>>> import numpy as np
>>> import numpy.linalg as la
>>> np.set_printoptions(suppress=True, linewidth=100)
>>> arr = np.loadtxt("w.csv", delimiter=",")
>>> print(arr)
[[-1.34 -1.5  -1.11 -1.02  0.51 -1.82 -1.45  2.91  1.33 -1.66]
 [ 2.51 -1.13 -1.56  3.03  0.45 -0.29  1.35 -1.23  1.45  0.27]
 [-1.17  1.71  1.33  1.18  1.32  2.83  0.23  2.38 -0.41 -1.38]
 [-2.71  3.03 -0.48 -1.19 -1.69 -1.22 -0.57  0.05  0.41 -1.41]
 [ 2.32 -1.98  1.01 -0.75  0.69 -0.57  0.67 -0.54  0.33  3.53]
 [-0.39  0.46 -0.36 -2.48  0.96 -1.02  1.25  1.17  0.91 -3.56]
 [ 0.13 -1.65 -1.05  2.13  0.22 -1.88 -1.79 -2.06  1.5   1.82]
 [-2.21  0.48 -2.32  0.99  1.99  2.58 -0.8  -0.37 -1.4   0.4 ]
 [-0.31  1.04 -1.25  0.47 -2.12  1.04 -3.63  0.84  1.58  0.33]
 [-0.15 -1.68  3.    0.55  0.54 -2.65  0.98 -1.14 -1.4   1.14]
 [ 0.12 -1.6  -1.57 -0.68  0.98 -1.74 -0.38 -1.69 -1.49  3.2 ]
 [-0.94  2.45 -0.95 -1.28 -0.29  3.13 -0.45  1.78  1.48 -0.41]
 [ 0.4   3.54  0.77  1.88  1.39  0.07  2.29 -0.95  0.27 -0.07]
 [ 1.85  1.12 -1.76 -1.11  1.53 -2.91 -1.48 -0.04 -1.67  0.42]
 [-2.65 -0.61 -2.35 -0.81  0.62  1.1   2.06 -2.   -0.45 -1.18]
 [ 0.05  0.76 -0.19 -1.58 -1.4  -1.1   0.04  2.57  3.47  0.26]
 [-0.52  0.54 -0.72 -0.1   1.49 -3.42  0.48 -2.48 -1.85 -0.44]
 [-3.6   2.46  0.65  0.72  0.34  0.78 -0.7   1.76  0.68 -0.52]
 [-0.71  1.57 -1.03  2.49  0.36 -1.49 -0.92 -0.34  0.36  3.36]
 [ 0.9  -1.93 -2.22  0.14  0.93 -0.41 -1.28  3.5  -0.59 -0.48]
 [ 2.48  0.35  3.31  0.89 -1.34 -0.89 -1.49  0.1  -1.46 -0.15]
 [-2.58  1.54  1.11 -0.45  0.36  1.73 -0.52 -0.08 -0.53  3.29]
 [ 0.08  1.72 -0.55 -0.15 -1.78  1.66  0.71  3.72  1.2  -0.08]
 [-0.9   0.08 -1.11  0.29 -1.54 -4.08 -0.2   0.57  0.47  1.8 ]
 [ 0.05 -0.25 -0.31  3.55  2.14 -1.23 -0.89 -0.15 -2.16 -0.79]
 [ 2.11  1.04 -1.16 -3.    2.   -1.2  -1.48  0.86 -0.44  0.75]
 [-0.47 -0.19 -2.29  2.15 -2.55  1.5   2.3  -0.6  -0.4   0.54]
 [ 0.47  2.01 -1.75  0.68 -0.13 -0.34  1.38 -1.12  1.05  3.58]
 [ 0.36  2.43  1.18  0.05  2.82  0.08  0.56 -2.25 -1.94 -0.66]
 [ 0.54  0.55 -0.73  1.07  0.5  -0.86  0.1   0.72 -3.41  3.09]
 [ 2.43 -2.66  1.8   0.4   0.34 -1.58 -0.15  1.5  -1.39 -1.35]
 [ 0.8  -1.29 -1.26 -1.91 -2.21 -1.45 -1.68  0.56  0.84 -2.58]
 [ 1.21 -0.48 -1.51 -0.43 -1.04 -0.5   0.72 -3.45 -0.07  2.66]
 [ 0.69 -2.52  0.43 -0.87  2.27  2.86 -1.29 -0.63 -0.9  -1.02]
 [ 0.99 -1.68 -0.92  1.4  -0.31 -2.57 -0.83 -1.41  0.75  2.91]
 [-1.82 -1.23  1.98  1.49 -2.29 -2.56 -1.1   0.04  0.89  0.49]
 [ 2.55  0.16 -2.86 -2.02 -0.89  0.89 -0.02 -0.08 -0.5  -2.09]]
>>> dist = la.norm(arr[:, None] - arr[None], axis=-1)
>>> print(dist[:5, :5].round(2))
[[0.   7.91 7.04 6.16 8.01]
 [7.91 0.   8.02 8.84 5.88]
 [7.04 8.02 0.   6.72 8.66]
 [6.16 8.84 6.72 0.   9.23]
 [8.01 5.88 8.66 9.23 0.  ]]
>>> print(dist[0].round(6).argsort(kind="stable")[:4])
[ 0 19 31  5]
>>> print(dist.shape)
(37, 37)
>>> print(dist.mean(axis=1).argmax())
33
>>> Xs = arr - arr.mean(axis=0)
>>> vecs = la.svd(Xs)[2][:1]
>>> out = Xs - Xs @ vecs.T @ vecs
>>> print(np.round((Xs @ vecs.T).std(axis=0), 2))
[2.37]
>>> print(np.round(out.std(axis=0), 2))
[1.43 1.45 1.48 1.38 1.39 1.43 1.25 1.2  1.26 1.36]
>>> z = arr[:, 2] > np.median(arr[:, 2])
>>> u = arr[z].mean(axis=0) - arr[~z].mean(axis=0)
>>> print(z.astype(int))
[0 0 1 1 1 1 0 0 0 1 0 0 1 0 0 1 1 1 0 0 1 1 1 0 1 0 0 0 1 1 1 0 0 1 0 1 0]
>>> print(np.argsort(-np.abs(u).round(6), kind="stable"))
[2 9 8 1 7 6 4 0 5 3]
>>> print(u.round(2))
[-0.41  0.6   2.32  0.15  0.45  0.16  0.48  0.5  -0.61 -0.7 ]
>>> out = np.c_[arr[:, :6] @ np.array([[3, 2, 3, 0, 0, 1],
...     [1, 1, 2, 5, 5, 4],
...     [1, 0, 3, 5, 5, 4],
...     [2, 4, 0, 2, 4, 5],
...     [4, 0, 0, 0, 4, 2],
...     [0, 4, 3, 2, 5, 4]]), np.array([-1, 3, -2, -2, -2, 2, -1, -2, -1, -3, -3, 0, -1, -2, 2, 0, -2, -3, -2, -3, -2, 1, 3, -1, 0, 2, -2, 2, 3, 2, -3, 0, 1, -3, 0, 3, 0])]
>>> print(out.round(2))
[[ -6.63 -15.54 -15.81 -18.73 -24.19 -23.14  -1.  ]
 [ 12.7   14.85  -0.28  -7.97  -0.98   6.64   3.  ]
 [  7.17  15.41  12.39  23.22  39.35  30.85  -2.  ]
 [-14.72 -12.03  -7.17   7.93  -4.87  -6.72  -2.  ]
 [  7.25  -2.62   4.32  -7.49  -7.94  -6.21  -2.  ]
 [ -2.19 -14.32  -4.39  -6.5  -10.68 -14.55   2.  ]
 [  2.83  -0.39 -11.7  -13.   -13.5   -7.1   -1.  ]
 [  1.47  10.34  -4.89  -2.06  15.62   9.68  -2.  ]
 [ -8.68   6.46   0.52   1.97  -2.45   1.12  -1.  ]
 [  4.13 -10.38  -2.76   2.4   -2.29  -1.64  -3.  ]
 [ -0.25 -11.04 -12.77 -20.69 -23.35 -20.96  -3.  ]
 [ -5.04   7.97   8.62  11.2   16.87  10.6    0.  ]
 [ 14.83  12.14  10.8   25.45  34.98  30.1   -1.  ]
 [  8.81 -11.26  -6.22 -11.24 -16.07 -14.84  -2.  ]
 [-10.05  -4.75 -12.92 -14.22 -10.06 -12.9    2.  ]
 [ -8.04  -9.86  -2.2   -2.51 -14.57 -12.77   0.  ]
 [  4.02 -14.58 -12.9   -7.94 -12.44 -12.44  -2.  ]
 [ -4.89   1.26  -1.59  18.55  23.69  16.24  -3.  ]
 [  4.83   4.15  -6.55   4.7    6.65   8.66  -2.  ]
 [  2.55  -1.21  -9.05 -21.29 -18.52 -14.78  -3.  ]
 [  7.52   5.31  15.4   18.3   12.05  15.33  -2.  ]
 [ -4.55   1.5    3.86  15.81  21.54  13.41   1.  ]
 [ -6.01   7.92   7.01   8.87   6.43   7.09   3.  ]
 [ -9.31 -16.88 -18.11 -12.73 -30.55 -22.97  -1.  ]
 [ 15.25   9.13  -4.97   1.84  13.81  14.92   0.  ]
 [  8.21 -11.54   1.33  -9.   -10.6  -14.17   2.  ]
 [ -9.79  13.47  -4.16  -5.1   -6.5    1.26  -2.  ]
 [  2.51   4.31  -0.84   1.98   1.8    3.29   2.  ]
 [ 16.07   3.67   9.72  18.31  29.93  21.01   3.  ]
 [  5.58   2.47  -2.05  -0.48   1.08   2.73   2.  ]
 [  8.59  -2.52   2.63  -6.66  -9.24  -4.65  -3.  ]
 [-12.81 -13.13  -8.31 -19.47 -36.48 -29.17   0.  ]
 [ -3.38  -1.78  -3.36 -11.81 -18.33 -12.98   1.  ]
 [  7.32   6.82   6.9   -6.47   9.45   3.96  -3.  ]
 [  1.93  -4.38 -10.86 -15.34 -21.49 -13.31   0.  ]
 [-10.89  -9.15  -9.66   1.61 -12.25  -6.19   3.  ]
 [ -2.65   0.74   2.06 -15.76 -20.69 -16.57   0.  ]]
>>> print(la.matrix_rank(np.c_[arr, out]))
11
>>> print(np.round(la.lstsq(arr, out[:, 0])[0], 2) + 0)
[3. 1. 1. 2. 4. 0. 0. 0. 0. 0.]
>>> print(np.round(la.norm(la.qr(arr)[0].T @ out, axis=0) ** 2 / ((out ** 2).sum(axis=0) + 1e-12), 2))
[1.   1.   1.   1.   1.   1.   0.19]
>>> print(np.round(la.norm(out - arr @ la.lstsq(arr, out)[0], axis=0), 2) + 0)
[ 0.    0.    0.    0.    0.    0.   11.11]
>>> m1 = np.load("dump.npy")
>>> print(m1)
[[ 1 -1 -1  1  1 -1 -1  1]
 [ 1 -1 -1  1 -1  1  1 -1]
 [ 1  1 -1 -1 -1 -1  1  1]
 [ 1  1  1  1  1  1  1  1]]
>>> def softmax(z):
...     e = np.exp(z - z.max(axis=-1, keepdims=True))
...     return e / e.sum(axis=-1, keepdims=True)
... 
>>> print(np.round(softmax(m1).sum(axis=1), 2))
[1. 1. 1. 1.]
>>> print(np.round(softmax(m1[0]), 2))
[0.22 0.03 0.03 0.22 0.22 0.03 0.03 0.22]
>>> att = m1 @ m1.T / np.sqrt(8)
>>> print(np.round(softmax(att), 2))
[[0.85 0.05 0.05 0.05]
 [0.05 0.85 0.05 0.05]
 [0.05 0.05 0.85 0.05]
 [0.05 0.05 0.05 0.85]]
>>> print(np.round(softmax(att + np.triu(np.full(att.shape, -np.inf), 1)), 2))
[[1.   0.   0.   0.  ]
 [0.06 0.94 0.   0.  ]
 [0.05 0.05 0.89 0.  ]
 [0.05 0.05 0.05 0.85]]
>>> print(softmax(att).round(6).argmax(axis=1))
[0 1 2 3]
>>> C2 = m1.T @ m1
>>> print(C2)
[[ 4  0 -2  2  0  0  2  2]
 [ 0  4  2 -2  0  0  2  2]
 [-2  2  4  0  2  2  0  0]
 [ 2 -2  0  4  2  2  0  0]
 [ 0  0  2  2  4  0 -2  2]
 [ 0  0  2  2  0  4  2 -2]
 [ 2  2  0  0 -2  2  4  0]
 [ 2  2  0  0  2 -2  0  4]]
>>> print(la.matrix_rank(C2))
4
>>> rng = np.random.default_rng(6362)
>>> out = m1 + rng.integers(-2, 3, (4, 3)) @ rng.integers(-2, 3, (3, 8))
>>> print(out)
[[-1 -4  2 -2  0  1  1  4]
 [-6 -6  4  1  0  9  9  0]
 [ 5  3 -3 -3 -3 -5 -3  3]
 [-4 -3  5  0  1  7  7  3]]
>>> print(np.abs(out - m1).sum(axis=1))
[19 35 22 28]
>>> print(la.matrix_rank(out - m1, tol=1e-8))
3
>>> u = np.array([1, 0, 1])
>>> print(np.array([np.convolve(row, u, "same") for row in m1]))
[[-1  0  0  0  0  0  0 -1]
 [-1  0  0 -2  2  0  0  1]
 [ 1  0  0 -2 -2  0  0  1]
 [ 1  2  2  2  2  2  2  1]]
>>> print(np.convolve(m1[3], u))
[1 1 2 2 2 2 2 2 1 1]
>>> print(np.cross(m1[3, :3], m1[2, :3]))
[-2  2  0]
>>> out = np.array([[1, 2], [-1, 0], [2, -1], [-2, 2], [1, 2], [2, 1], [-1, -1], [0, -1]])
>>> print(np.einsum("ij->j", m1))
[ 4  0 -2  2  0  0  2  2]
>>> print(out.T @ m1.T)
[[-2 -2 -4  2]
 [ 6  4 -4  4]]
>>> W0 = np.load("data.npy")
>>> print(W0.round(2))
[[ 0.42 -0.25 -0.42]
 [-0.25  0.15  0.25]
 [-0.42  0.25  0.42]]
>>> print(la.lstsq(W0[:-1].T, W0[-1])[2])
1
>>> print(np.unique(W0.round(6), axis=0).shape)
(3, 3)
>>> Uu, sigma, VT = la.svd(W0)
>>> print(sigma.round(2) + 0)
[1. 0. 0.]
>>> out = Uu[:, :1] @ np.diag(sigma[:1]) @ VT[:1]
>>> print(la.matrix_rank(W0, rtol=0.05))
1
>>> data = np.load("sample0.npy")
>>> print(data)
[[ 6  4 -4  4 -2]
 [-8 -6  3 -5 -9]
 [ 5  4  9  0 -2]
 [ 5  3  7  7  3]
 [ 6  0  0 -1 -9]
 [ 4  5  3  1  5]
 [ 7  2 -7 -9  8]
 [ 6 -3  7  1 -8]
 [ 9  3  4 -3  0]
 [-5  1  8  3  3]
 [-9 -9 -5  4  2]]
>>> hat = data @ la.solve(data.T @ data, data.T)
>>> print(la.matrix_rank(np.eye(11) - hat))
6
>>> print(np.round(hat @ data[:, 1], 2) + 0)
[ 4. -6.  4.  3.  0.  5.  2. -3.  3.  1. -9.]
>>> print(hat.round(2) + 0)
[[ 0.49 -0.27 -0.08  0.04  0.23  0.   -0.18 -0.09 -0.09 -0.22 -0.13]
 [-0.27  0.57  0.07 -0.3   0.09 -0.18 -0.13  0.09 -0.04  0.07 -0.07]
 [-0.08  0.07  0.27  0.12  0.03  0.12 -0.08  0.13  0.16  0.17 -0.29]
 [ 0.04 -0.3   0.12  0.43 -0.08  0.14 -0.14  0.21  0.1   0.15  0.12]
 [ 0.23  0.09  0.03 -0.08  0.36 -0.12 -0.09  0.23  0.07 -0.25 -0.14]
 [ 0.   -0.18  0.12  0.14 -0.12  0.17  0.06 -0.1   0.07  0.13 -0.16]
 [-0.18 -0.13 -0.08 -0.14 -0.09  0.06  0.74 -0.04  0.26 -0.2  -0.02]
 [-0.09  0.09  0.13  0.21  0.23 -0.1  -0.04  0.61  0.24 -0.08  0.17]
 [-0.09 -0.04  0.16  0.1   0.07  0.07  0.26  0.24  0.28 -0.04 -0.14]
 [-0.22  0.07  0.17  0.15 -0.25  0.13 -0.2  -0.08 -0.04  0.38 -0.04]
 [-0.13 -0.07 -0.29  0.12 -0.14 -0.16 -0.02  0.17 -0.14 -0.04  0.7 ]]
>>> u = np.array([2, -2])
>>> print(np.round(np.array([np.convolve(row, u, "same") for row in hat]), 2) + 0)
[[ 0.98 -1.52  0.39  0.24  0.37 -0.45 -0.37  0.19 -0.01 -0.26  0.18]
 [-0.54  1.68 -1.   -0.74  0.79 -0.53  0.09  0.44 -0.27  0.22 -0.27]
 [-0.15  0.29  0.41 -0.29 -0.19  0.17 -0.38  0.41  0.06  0.02 -0.91]
 [ 0.08 -0.69  0.86  0.62 -1.02  0.43 -0.55  0.7  -0.22  0.1  -0.08]
 [ 0.46 -0.28 -0.12 -0.21  0.87 -0.95  0.05  0.65 -0.33 -0.64  0.22]
 [ 0.   -0.35  0.58  0.05 -0.52  0.57 -0.21 -0.32  0.34  0.11 -0.58]
 [-0.36  0.1   0.11 -0.12  0.09  0.31  1.35 -1.55  0.59 -0.91  0.36]
 [-0.17  0.35  0.07  0.17  0.04 -0.66  0.12  1.31 -0.74 -0.66  0.5 ]
 [-0.18  0.1   0.4  -0.11 -0.06  0.01  0.36 -0.03  0.07 -0.64 -0.19]
 [-0.45  0.58  0.2  -0.03 -0.81  0.76 -0.65  0.23  0.09  0.84 -0.85]
 [-0.27  0.13 -0.44  0.8  -0.51 -0.05  0.28  0.37 -0.6   0.18  1.48]]
>>> print(np.round(np.cross(hat[5, :3], hat[6, :3]), 2))
[ 0.03 -0.02 -0.03]
>>> x0 = np.array([0, 1, 0, 0, 3])
>>> rhs = data @ x0
>>> coef, lr = np.zeros(5), 1 / la.norm(data, 2) ** 2
>>> for i in range(150):
...     coef -= lr * data.T @ (data @ coef - rhs)
...     if i % 50 == 0: print(i, round(la.norm(data @ coef - rhs), 2))
... 
0 23.64
50 0.02
100 0.0
>>> print(coef.round(2) + 0)
[0. 1. 0. 0. 3.]
>>> E = 0.9 ** np.abs(np.subtract.outer(np.arange(7), np.arange(7)))
>>> print(E.round(2))
[[1.   0.9  0.81 0.73 0.66 0.59 0.53]
 [0.9  1.   0.9  0.81 0.73 0.66 0.59]
 [0.81 0.9  1.   0.9  0.81 0.73 0.66]
 [0.73 0.81 0.9  1.   0.9  0.81 0.73]
 [0.66 0.73 0.81 0.9  1.   0.9  0.81]
 [0.59 0.66 0.73 0.81 0.9  1.   0.9 ]
 [0.53 0.59 0.66 0.73 0.81 0.9  1.  ]]
>>> # symmetric, so the eigenvalues are real
>>> L = la.cholesky(E)
>>> print(la.eigvalsh(E).min() > 0)
True
>>> print(np.round(L @ L.T, 2))
[[1.   0.9  0.81 0.73 0.66 0.59 0.53]
 [0.9  1.   0.9  0.81 0.73 0.66 0.59]
 [0.81 0.9  1.   0.9  0.81 0.73 0.66]
 [0.73 0.81 0.9  1.   0.9  0.81 0.73]
 [0.66 0.73 0.81 0.9  1.   0.9  0.81]
 [0.59 0.66 0.73 0.81 0.9  1.   0.9 ]
 [0.53 0.59 0.66 0.73 0.81 0.9  1.  ]]
>>> out = E + rng.integers(-2, 3, (7, 1)) @ rng.integers(-2, 3, (1, 7))
>>> print(out.round(2))
[[-3.    2.9  -1.19  0.73  0.66 -1.41  4.53]
 [-1.1   2.   -0.1   0.81  0.73 -0.34  2.59]
 [ 0.81  0.9   1.    0.9   0.81  0.73  0.66]
 [-1.27  1.81 -0.1   1.    0.9  -0.19  2.73]
 [-1.34  1.73 -0.19  0.9   1.   -0.1   2.81]
 [-3.41  2.66 -1.27  0.81  0.9  -1.    4.9 ]
 [-1.47  1.59 -0.34  0.73  0.81 -0.1   3.  ]]
>>> print(np.abs(out - E).sum(axis=1))
[14.  7.  0.  7.  7. 14.  7.]
>>> print(np.round(la.svd(out - E, compute_uv=False), 2) + 0)
[11.49  0.    0.    0.    0.    0.    0.  ]
>>> print(la.matrix_rank(out - E, tol=1e-8))
1
>>> print(np.round(out - E, 2))
[[-4.  2. -2.  0.  0. -2.  4.]
 [-2.  1. -1.  0.  0. -1.  2.]
 [ 0.  0.  0.  0.  0.  0.  0.]
 [-2.  1. -1.  0.  0. -1.  2.]
 [-2.  1. -1.  0.  0. -1.  2.]
 [-4.  2. -2.  0.  0. -2.  4.]
 [-2.  1. -1.  0.  0. -1.  2.]]
>>> x0 = np.array([5, 1, 1, 4, 2, 4, 2])
>>> rhs = out @ x0
>>> coef, lr = np.zeros(7), 1 / la.norm(out, 2) ** 2
>>> for i in range(200):
...     coef -= lr * out.T @ (out @ coef - rhs)
...     if i % 50 == 0: print(i, round(la.norm(out @ coef - rhs), 2))
... 
0 18.88
50 1.51
100 0.69
150 0.59
>>> print(np.round(la.cond(out), 2))
465.92
>>> print(coef.round(2))
[3.32 1.59 3.49 2.82 2.76 3.29 1.06]
